% ipython --no-banner

In [1]: import numpy as np

In [2]: np.set_printoptions(precision=2, suppress=True, linewidth=100)

In [3]: F = np.load("dump.npy")

In [4]: F
Out[4]: 
array([[ 0.93, -0.03,  0.07, -0.11, -0.07, -0.11, -0.07, -0.1 ,  0.11],
       [-0.03,  0.99,  0.03, -0.05, -0.03, -0.04, -0.03, -0.04,  0.05],
       [ 0.07,  0.03,  0.92,  0.12,  0.08,  0.11,  0.08,  0.11, -0.12],
       [-0.11, -0.05,  0.12,  0.81, -0.12, -0.18, -0.13, -0.17,  0.18],
       [-0.07, -0.03,  0.08, -0.12,  0.92, -0.11, -0.08, -0.11,  0.12],
       [-0.11, -0.04,  0.11, -0.18, -0.11,  0.83, -0.12, -0.16,  0.17],
       [-0.07, -0.03,  0.08, -0.13, -0.08, -0.12,  0.92, -0.11,  0.12],
       [-0.1 , -0.04,  0.11, -0.17, -0.11, -0.16, -0.11,  0.85,  0.16],
       [ 0.11,  0.05, -0.12,  0.18,  0.12,  0.17,  0.12,  0.16,  0.82]])

In [5]: u, r1 = F[8], F[7]

In [6]: round(float(u @ u), 2)
Out[6]: 0.82

In [7]: np.round(u @ r1, 2)
Out[7]: np.float64(0.16)

In [8]: p = (u @ r1) / (u @ u) * u

In [9]: round((r1 - p) @ u, 2)
Out[9]: np.float64(-0.0)

In [10]: np.round(r1 - p, 2) + 0
Out[10]: array([-0.12, -0.05,  0.13, -0.2 , -0.13, -0.19, -0.13,  0.82,  0.  ])

In [11]: np.round(np.outer(u, r1), 2) + 0
Out[11]: 
array([[-0.01,  0.  ,  0.01, -0.02, -0.01, -0.02, -0.01,  0.09,  0.02],
       [ 0.  ,  0.  ,  0.  , -0.01,  0.  , -0.01,  0.  ,  0.04,  0.01],
       [ 0.01,  0.  , -0.01,  0.02,  0.01,  0.02,  0.01, -0.1 , -0.02],
       [-0.02, -0.01,  0.02, -0.03, -0.02, -0.03, -0.02,  0.16,  0.03],
       [-0.01,  0.  ,  0.01, -0.02, -0.01, -0.02, -0.01,  0.1 ,  0.02],
       [-0.02, -0.01,  0.02, -0.03, -0.02, -0.03, -0.02,  0.15,  0.03],
       [-0.01,  0.  ,  0.01, -0.02, -0.01, -0.02, -0.01,  0.1 ,  0.02],
       [-0.02, -0.01,  0.02, -0.03, -0.02, -0.03, -0.02,  0.14,  0.03],
       [-0.08, -0.03,  0.09, -0.14, -0.09, -0.13, -0.09,  0.7 ,  0.13]])

In [12]: vals, vecs = np.linalg.eigh(F)

In [13]: round(vals.sum(), 2), np.trace(F)
Out[13]: (np.float64(8.0), np.float64(8.0))

In [14]: np.round(vecs.T @ vecs, 2) + 0
Out[14]: 
array([[1., 0., 0., 0., 0., 0., 0., 0., 0.],
       [0., 1., 0., 0., 0., 0., 0., 0., 0.],
       [0., 0., 1., 0., 0., 0., 0., 0., 0.],
       [0., 0., 0., 1., 0., 0., 0., 0., 0.],
       [0., 0., 0., 0., 1., 0., 0., 0., 0.],
       [0., 0., 0., 0., 0., 1., 0., 0., 0.],
       [0., 0., 0., 0., 0., 0., 1., 0., 0.],
       [0., 0., 0., 0., 0., 0., 0., 1., 0.],
       [0., 0., 0., 0., 0., 0., 0., 0., 1.]])

In [15]: np.linalg.eigvalsh(F + -2 * np.eye(9))
Out[15]: array([-2., -1., -1., -1., -1., -1., -1., -1., -1.])

In [16]: np.round(np.linalg.svd(F, compute_uv=False), 2) + 0
Out[16]: array([1., 1., 1., 1., 1., 1., 1., 1., 0.])

In [17]: vecs @ np.diag(vals) @ vecs.T
Out[17]: 
array([[ 0.93, -0.03,  0.07, -0.11, -0.07, -0.11, -0.07, -0.1 ,  0.11],
       [-0.03,  0.99,  0.03, -0.05, -0.03, -0.04, -0.03, -0.04,  0.05],
       [ 0.07,  0.03,  0.92,  0.12,  0.08,  0.11,  0.08,  0.11, -0.12],
       [-0.11, -0.05,  0.12,  0.81, -0.12, -0.18, -0.13, -0.17,  0.18],
       [-0.07, -0.03,  0.08, -0.12,  0.92, -0.11, -0.08, -0.11,  0.12],
       [-0.11, -0.04,  0.11, -0.18, -0.11,  0.83, -0.12, -0.16,  0.17],
       [-0.07, -0.03,  0.08, -0.13, -0.08, -0.12,  0.92, -0.11,  0.12],
       [-0.1 , -0.04,  0.11, -0.17, -0.11, -0.16, -0.11,  0.85,  0.16],
       [ 0.11,  0.05, -0.12,  0.18,  0.12,  0.17,  0.12,  0.16,  0.82]])

In [18]: np.round(np.linalg.eigvalsh(F @ F), 2) + 0
Out[18]: array([0., 1., 1., 1., 1., 1., 1., 1., 1.])

In [19]: K = np.minimum.outer(np.arange(1, 8), np.arange(1, 8)) * 4

In [20]: K
Out[20]: 
array([[ 4,  4,  4,  4,  4,  4,  4],
       [ 4,  8,  8,  8,  8,  8,  8],
       [ 4,  8, 12, 12, 12, 12, 12],
       [ 4,  8, 12, 16, 16, 16, 16],
       [ 4,  8, 12, 16, 20, 20, 20],
       [ 4,  8, 12, 16, 20, 24, 24],
       [ 4,  8, 12, 16, 20, 24, 28]])

In [21]: x0 = np.ones(7)

In [22]: for _ in range(7):
    ...:     x0 = K @ x0
    ...:     x0 /= np.linalg.norm(x0)
    ...:     print(round(x0 @ K @ x0, 2))
    ...: 
91.41
91.52
91.52
91.52
91.52
91.52
91.52

In [23]: round(np.linalg.eigvalsh(K)[-1], 2)
Out[23]: np.float64(91.52)

In [24]: u = np.array([0, -2, 0, 1, 0, 1, -1])

In [25]: out = K + np.outer(u, np.eye(7)[4])

In [26]: np.linalg.matrix_rank(np.linalg.inv(out) - np.linalg.inv(K), tol=1e-8)
Out[26]: np.int64(1)

In [27]: out
Out[27]: 
array([[ 4.,  4.,  4.,  4.,  4.,  4.,  4.],
       [ 4.,  8.,  8.,  8.,  6.,  8.,  8.],
       [ 4.,  8., 12., 12., 12., 12., 12.],
       [ 4.,  8., 12., 16., 17., 16., 16.],
       [ 4.,  8., 12., 16., 20., 20., 20.],
       [ 4.,  8., 12., 16., 21., 24., 24.],
       [ 4.,  8., 12., 16., 19., 24., 28.]])

In [28]: Lm = np.linalg.cholesky(K)

In [29]: Lm
Out[29]: 
array([[2., 0., 0., 0., 0., 0., 0.],
       [2., 2., 0., 0., 0., 0., 0.],
       [2., 2., 2., 0., 0., 0., 0.],
       [2., 2., 2., 2., 0., 0., 0.],
       [2., 2., 2., 2., 2., 0., 0.],
       [2., 2., 2., 2., 2., 2., 0.],
       [2., 2., 2., 2., 2., 2., 2.]])

In [30]: np.linalg.eigvalsh(K).min() > 0
Out[30]: np.True_

In [31]: np.prod(np.diag(Lm)) ** 2, round(np.linalg.det(K), 2)
Out[31]: (np.float64(16384.0), np.float64(16384.0))

In [32]: W0 = np.load("layer5.npy")

In [33]: W0
Out[33]: 
array([[  7.72,  -2.75,   9.25],
       [  3.02,  -2.25,   2.58],
       [ -6.06,  -0.86,  -2.67],
       [ -6.02,   9.2 ,  -9.05],
       [ -0.84,  -0.25,  -7.18],
       [  6.61,   3.65,  -3.22],
       [  0.04,  12.52,   2.08],
       [ -2.73,  11.91,   6.48],
       [  2.16,  -2.15,   2.4 ],
       [ -0.24,  -9.03,  -7.66],
       [  1.15,  -6.73,  11.68],
       [  7.59,  -4.65,   1.69],
       [  3.18,  -5.41,   2.37],
       [  8.98,  -3.06,  -5.07],
       [ -5.5 ,  -1.22,  -4.06],
       [  0.21,   8.42,  -2.27],
       [ -1.13,  -2.11,  10.79],
       [-12.43,  17.04, -20.79],
       [ -2.81,  -0.71,  -7.73],
       [ -0.45,  -3.27,   4.42],
       [ -6.89,   1.13, -16.93],
       [ -8.18,   3.85,  -0.14],
       [  3.27,  -5.52,   3.26],
       [ -0.35,   4.82,  10.32],
       [  8.6 ,  -2.2 ,   0.65],
       [-10.62,   1.38,   0.37],
       [  0.1 ,   5.12,  -7.09],
       [ -9.44,   5.8 ,  -5.54],
       [  7.37,   5.29, -14.31],
       [  4.06,  -0.45,  -5.74],
       [  5.88,  -4.93,   5.06],
       [ -4.65,  -2.48,  -0.4 ],
       [  1.88,  -2.61,  -0.23],
       [  0.38,  -4.01,  -1.58],
       [ -4.41,  -5.87,  -4.38],
       [ -2.62,  -6.73,  -0.5 ],
       [ -1.42,  -1.74,  -6.14],
       [-14.33,  -2.73, -10.43],
       [-13.51,  -2.83, -11.51],
       [ -1.84,  -5.99,  -0.67],
       [ -5.04,   1.38,   1.63],
       [  9.61,  -3.62,  13.78],
       [ -0.46,  -6.99,  -6.2 ],
       [ -0.17,  -7.8 ,   0.16],
       [-15.5 ,   8.8 , -12.05]])

In [34]: np.abs(W0).max()
Out[34]: np.float64(20.79)

In [35]: np.unravel_index(np.abs(W0).argmax(), W0.shape)
Out[35]: (np.int64(17), np.int64(2))

In [36]: round(np.linalg.norm(W0), 2)
Out[36]: np.float64(77.37)

In [37]: np.linalg.svd(W0, compute_uv=False)
Out[37]: array([60.92, 35.69, 31.65])

In [38]: np.linalg.rank(W0)
---------------------------------------------------------------------------
AttributeError                            Traceback (most recent call last)
Cell In[38], line 1
----> 1 np.linalg.rank(W0)

AttributeError: module 'numpy.linalg' has no attribute 'rank'

In [39]: W0[:, 3]
---------------------------------------------------------------------------
IndexError                                Traceback (most recent call last)
Cell In[39], line 1
----> 1 W0[:, 3]

IndexError: index 3 is out of bounds for axis 1 with size 3

In [40]: W0.shape
Out[40]: (45, 3)

In [41]: np.count_nonzero(W0)
Out[41]: np.int64(135)

In [42]: idx = W0[:, 1] > np.median(W0[:, 1])

In [43]: u = W0[idx].mean(axis=0) - W0[~idx].mean(axis=0)

In [44]: idx.astype(int)
Out[44]: 
array([0, 0, 1, 1, 1, 1, 1, 1, 0, 0, 0, 0, 0, 0, 1, 1, 1, 1, 1, 0, 1, 1, 0, 1, 0, 1, 1, 1, 1, 1, 0,
       0, 0, 0, 0, 0, 1, 0, 0, 0, 1, 0, 0, 0, 1])

In [45]: np.round((((W0 - W0.mean(axis=0)) @ u > 0) == idx).mean(), 2)
Out[45]: np.float64(0.89)

In [46]: u
Out[46]: array([-4.38,  8.73, -4.62])

In [47]: gram = W0.T @ W0

In [48]: np.diag(gram)
Out[48]: array([1851.69, 1534.3 , 2600.49])

In [49]: np.linalg.eigvalsh(gram)[::-1]
Out[49]: array([3710.85, 1273.72, 1001.9 ])

In [50]: np.allclose(gram, gram.T)
Out[50]: True

In [51]: round(np.trace(gram), 2), np.round((W0 ** 2).sum(), 2)
Out[51]: (np.float64(5986.47), np.float64(5986.47))

In [52]: P = W0 @ np.linalg.solve(W0.T @ W0, W0.T)

In [53]: np.round(np.trace(P), 2)
Out[53]: np.float64(3.0)

In [54]: np.round(np.diag(P), 2) + 0
Out[54]: 
array([0.04, 0.01, 0.03, 0.07, 0.03, 0.07, 0.12, 0.15, 0.  , 0.11, 0.08, 0.04, 0.02, 0.1 , 0.02,
       0.05, 0.07, 0.27, 0.03, 0.02, 0.12, 0.05, 0.02, 0.09, 0.05, 0.09, 0.04, 0.06, 0.23, 0.04,
       0.03, 0.02, 0.01, 0.01, 0.05, 0.04, 0.02, 0.15, 0.14, 0.03, 0.03, 0.08, 0.07, 0.05, 0.14])

In [55]: np.linalg.matrix_rank(np.eye(45) - P)
Out[55]: np.int64(42)

In [56]: feats = np.load("m.npy")

In [57]: feats
Out[57]: 
array([[ 3.84, -2.91,  0.26,  0.  ],
       [-2.91,  6.66, -0.8 ,  0.38],
       [ 0.26, -0.8 ,  7.44, -0.17],
       [ 0.  ,  0.38, -0.17,  7.06]])

In [58]: u = np.array([0, 3, 2])

In [59]: np.cross(feats[2, :3], feats[0, :3])
Out[59]: array([21.44, 28.5 ,  2.32])

In [60]: np.polyval(u, feats[2])
Out[60]: array([ 2.78, -0.4 , 24.32,  1.49])

In [61]: np.correlate(feats[2], feats[0], "full")
Out[61]: array([  0.  ,   0.07,  -0.96,   5.26, -24.77,  29.06,  -0.65])

In [62]: np.array([np.convolve(row, u, "same") for row in feats])
Out[62]: 
array([[11.52, -1.05, -5.04,  0.52],
       [-8.73, 14.16, 10.92, -0.46],
       [ 0.78, -1.88, 20.72, 14.37],
       [ 0.  ,  1.14,  0.25, 20.84]])

In [63]: np.convolve(feats[2], u)
Out[63]: array([ 0.  ,  0.78, -1.88, 20.72, 14.37, -0.34])

In [64]: out = F / np.linalg.norm(F, axis=1, keepdims=True)

In [65]: gram = out @ out.T

In [66]: np.round(np.degrees(np.arccos(np.clip(gram[2, 8], -1, 1))), 2)
Out[66]: np.float64(97.61)

In [67]: (np.abs(gram) > 0.9).astype(int)
Out[67]: 
array([[1, 0, 0, 0, 0, 0, 0, 0, 0],
       [0, 1, 0, 0, 0, 0, 0, 0, 0],
       [0, 0, 1, 0, 0, 0, 0, 0, 0],
       [0, 0, 0, 1, 0, 0, 0, 0, 0],
       [0, 0, 0, 0, 1, 0, 0, 0, 0],
       [0, 0, 0, 0, 0, 1, 0, 0, 0],
       [0, 0, 0, 0, 0, 0, 1, 0, 0],
       [0, 0, 0, 0, 0, 0, 0, 1, 0],
       [0, 0, 0, 0, 0, 0, 0, 0, 1]])

In [68]: gram[2]
Out[68]: array([ 0.08,  0.03,  1.  ,  0.14,  0.08,  0.13,  0.09,  0.12, -0.13])

In [69]: A = np.load("data.npy")

In [70]: A
Out[70]: 
array([[ -6,  10,  -6,   1,  10,  -6,  -8,  -3,  -4,   5],
       [ -6, -11,  -1,   5,   1,  -2,   5,  11,   1, -15],
       [-15,   6, -12,   6,  18, -12,  -9,   6,  -6,  -6],
       [  4, -11,   3,   0,  -7,   4,   7,   6,   3,  -8],
       [  3,   9, -11,  -4,   9,  -4, -10,  -2,  -5,   8],
       [-15,  -2,  -4,   8,  10,  -8,  -1,   8,  -2, -12],
       [  2,  -4,  -8,  -1,   4,  -2,  -2,   7,  -2,  -5],
       [ -9,   9,  -3,   3,   9,  -6,  -6,  -3,  -3,   3],
       [ -3, -14,   0,   4,  -2,   0,   7,  12,   2, -16],
       [-12,   4,   4,   6,   4,  -4,   0,  -2,   0,  -2],
       [-13,  -5,   3,   8,   3,  -4,   4,   6,   1, -12]])

In [71]: [round(float(x), 2) for x in np.linalg.svd(A, compute_uv=False)[:3]]
Out[71]: [51.35, 50.03, 21.88]

In [72]: round(np.linalg.norm(A, 2) / np.linalg.norm(A), 2)
Out[72]: np.float64(0.69)

In [73]: np.linalg.cond(A) > 100
Out[73]: np.True_

In [74]: x0 = np.array([2, 3, 3, 0, 1, 0, 2, 3, 0, 3])

In [75]: A @ np.ones(10)
Out[75]: array([ -7., -12., -24.,   1.,  -7., -18., -11.,  -6., -10.,  -2.,  -9.])

In [76]: rng = np.random.default_rng(4250)

In [77]: M = np.triu(rng.random((13, 13)) < 0.2, 1).astype(int)

In [78]: M = M + M.T

In [79]: M
Out[79]: 
array([[0, 0, 0, 1, 0, 0, 0, 0, 0, 0, 0, 0, 1],
       [0, 0, 0, 0, 1, 0, 0, 0, 0, 0, 0, 1, 0],
       [0, 0, 0, 0, 0, 0, 0, 0, 0, 0, 0, 0, 0],
       [1, 0, 0, 0, 1, 0, 0, 0, 0, 0, 1, 0, 0],
       [0, 1, 0, 1, 0, 0, 0, 1, 0, 0, 0, 0, 0],
       [0, 0, 0, 0, 0, 0, 0, 0, 1, 0, 0, 0, 0],
       [0, 0, 0, 0, 0, 0, 0, 0, 1, 0, 0, 0, 0],
       [0, 0, 0, 0, 1, 0, 0, 0, 0, 0, 0, 0, 0],
       [0, 0, 0, 0, 0, 1, 1, 0, 0, 0, 0, 0, 0],
       [0, 0, 0, 0, 0, 0, 0, 0, 0, 0, 1, 1, 0],
       [0, 0, 0, 1, 0, 0, 0, 0, 0, 1, 0, 0, 0],
       [0, 1, 0, 0, 0, 0, 0, 0, 0, 1, 0, 0, 0],
       [1, 0, 0, 0, 0, 0, 0, 0, 0, 0, 0, 0, 0]])

In [80]: vals, vecs = np.linalg.eigvalsh(M)
---------------------------------------------------------------------------
ValueError                                Traceback (most recent call last)
Cell In[80], line 1
----> 1 vals, vecs = np.linalg.eigvalsh(M)

ValueError: too many values to unpack (expected 2)

In [81]: vals, vecs = np.linalg.eigh(M)

In [82]: np.round(np.linalg.svd(M, compute_uv=False), 2) + 0
Out[82]: array([2.22, 2.22, 1.41, 1.41, 1.41, 1.41, 1.24, 1.24, 0.73, 0.73, 0.  , 0.  , 0.  ])

In [83]: vals.round(2) + 0
Out[83]: array([-2.22, -1.41, -1.41, -1.24, -0.73,  0.  ,  0.  ,  0.  ,  0.73,  1.24,  1.41,  1.41,  2.22])

In [84]: np.round(np.abs(vecs[:, -1]), 2) + 0
Out[84]: array([0.28, 0.34, 0.  , 0.5 , 0.47, 0.  , 0.  , 0.21, 0.  , 0.28, 0.35, 0.28, 0.13])

In [85]: np.abs(vecs[:, -1]).round(6).argmax()
Out[85]: np.int64(3)

In [86]: round(float(vals.sum()), 2), np.trace(M)
Out[86]: (-0.0, np.int64(0))

In [87]: np.unique(vals.round(6) + 0, return_counts=True)[1]
Out[87]: array([1, 2, 1, 1, 3, 1, 1, 2, 1])
